$ python -q
>>> import numpy as np
>>> import numpy.linalg as la
>>> np.set_printoptions(precision=2, suppress=True, linewidth=200, sign=" ")
>>> def tidy(a):
...     return np.round(a, 2) + 0
... 
>>> X = np.array([[0, 0, 0, 0, 0, 1, 0, 0],
...     [0, 0, 0, 1, 0, 0, 0, 0],
...     [0, 0, 0, 0, 0, 0, 1, 0],
...     [0, 0, 0, 0, 1, 0, 0, 0],
...     [1, 0, 0, 0, 0, 0, 0, 0],
...     [0, 0, 0, 0, 0, 0, 0, 1],
...     [0, 0, 1, 0, 0, 0, 0, 0],
...     [0, 1, 0, 0, 0, 0, 0, 0]])
>>> M2 = la.inv(X)
>>> np.allclose(M2, X.T)
True
>>> tidy(la.det(X) * la.det(M2))
np.float64(1.0)
>>> tidy(la.slogdet(X)[0])
np.float64(1.0)
>>> X @ M2
array([[ 1.,  0.,  0.,  0.,  0.,  0.,  0.,  0.],
       [ 0.,  1.,  0.,  0.,  0.,  0.,  0.,  0.],
       [ 0.,  0.,  1.,  0.,  0.,  0.,  0.,  0.],
       [ 0.,  0.,  0.,  1.,  0.,  0.,  0.,  0.],
       [ 0.,  0.,  0.,  0.,  1.,  0.,  0.,  0.],
       [ 0.,  0.,  0.,  0.,  0.,  1.,  0.,  0.],
       [ 0.,  0.,  0.,  0.,  0.,  0.,  1.,  0.],
       [ 0.,  0.,  0.,  0.,  0.,  0.,  0.,  1.]])
>>> M2 = X / la.norm(X, axis=1, keepdims=True)
>>> G = M2 @ M2.T
>>> G[5]
array([ 0.,  0.,  0.,  0.,  0.,  1.,  0.,  0.])
>>> G
array([[ 1.,  0.,  0.,  0.,  0.,  0.,  0.,  0.],
       [ 0.,  1.,  0.,  0.,  0.,  0.,  0.,  0.],
       [ 0.,  0.,  1.,  0.,  0.,  0.,  0.,  0.],
       [ 0.,  0.,  0.,  1.,  0.,  0.,  0.,  0.],
       [ 0.,  0.,  0.,  0.,  1.,  0.,  0.,  0.],
       [ 0.,  0.,  0.,  0.,  0.,  1.,  0.,  0.],
       [ 0.,  0.,  0.,  0.,  0.,  0.,  1.,  0.],
       [ 0.,  0.,  0.,  0.,  0.,  0.,  0.,  1.]])
>>> rng = np.random.default_rng(48)
>>> idx = rng.integers(0, 2, 11)
>>> W0 = np.array([[3, 2, 1, 1, 0, -2, 2, 2, -2, 2, -2],
...     [-3, 3, -1, -2, 1, -1, -1, -3, -1, 3, 1],
...     [2, 3, -3, 3, 1, 0, -1, -3, 1, -2, 2],
...     [0, -1, -3, -1, 3, -3, 0, 3, 2, 2, 0],
...     [2, -3, 2, 2, 2, 0, 1, 2, -3, -3, 2],
...     [-2, 3, -3, 1, 2, -1, -2, -2, -2, 2, 3],
...     [1, -3, 1, 1, -3, 2, 2, 2, -3, 2, -3],
...     [-1, 0, 0, 3, 0, 3, -3, -3, 1, 0, 2],
...     [2, -2, 2, -1, -2, 2, 0, -3, 3, 3, -3],
...     [-3, -2, -1, 1, 3, 2, 2, -3, -3, -2, 2],
...     [0, 1, -1, 2, 1, -1, -3, 0, 3, -1, -3]]) * (idx[:, None] == idx)
>>> W0
array([[ 3,  2,  1,  0,  0,  0,  2,  0,  0,  0,  0],
       [-3,  3, -1,  0,  0,  0, -1,  0,  0,  0,  0],
       [ 2,  3, -3,  0,  0,  0, -1,  0,  0,  0,  0],
       [ 0,  0,  0, -1,  3, -3,  0,  3,  2,  2,  0],
       [ 0,  0,  0,  2,  2,  0,  0,  2, -3, -3,  2],
       [ 0,  0,  0,  1,  2, -1,  0, -2, -2,  2,  3],
       [ 1, -3,  1,  0,  0,  0,  2,  0,  0,  0,  0],
       [ 0,  0,  0,  3,  0,  3,  0, -3,  1,  0,  2],
       [ 0,  0,  0, -1, -2,  2,  0, -3,  3,  3, -3],
       [ 0,  0,  0,  1,  3,  2,  0, -3, -3, -2,  2],
       [ 0,  0,  0,  2,  1, -1,  0,  0,  3, -1, -3]])
>>> # 2 blocks once reordered
>>> np.allclose(W0, W0.T)
False
>>> tidy(np.sort(np.abs(la.eigvals(W0))))
array([ 1.71,  2.78,  2.78,  2.95,  3.36,  3.48,  3.48,  3.82,  5.23,  5.23,  5.72])
>>> np.allclose(W0 @ W0.T, W0.T @ W0)
False
>>> np.trace(W0)
np.int64(0)
>>> tidy(np.abs(la.eigvals(W0)).max())
np.float64(5.72)
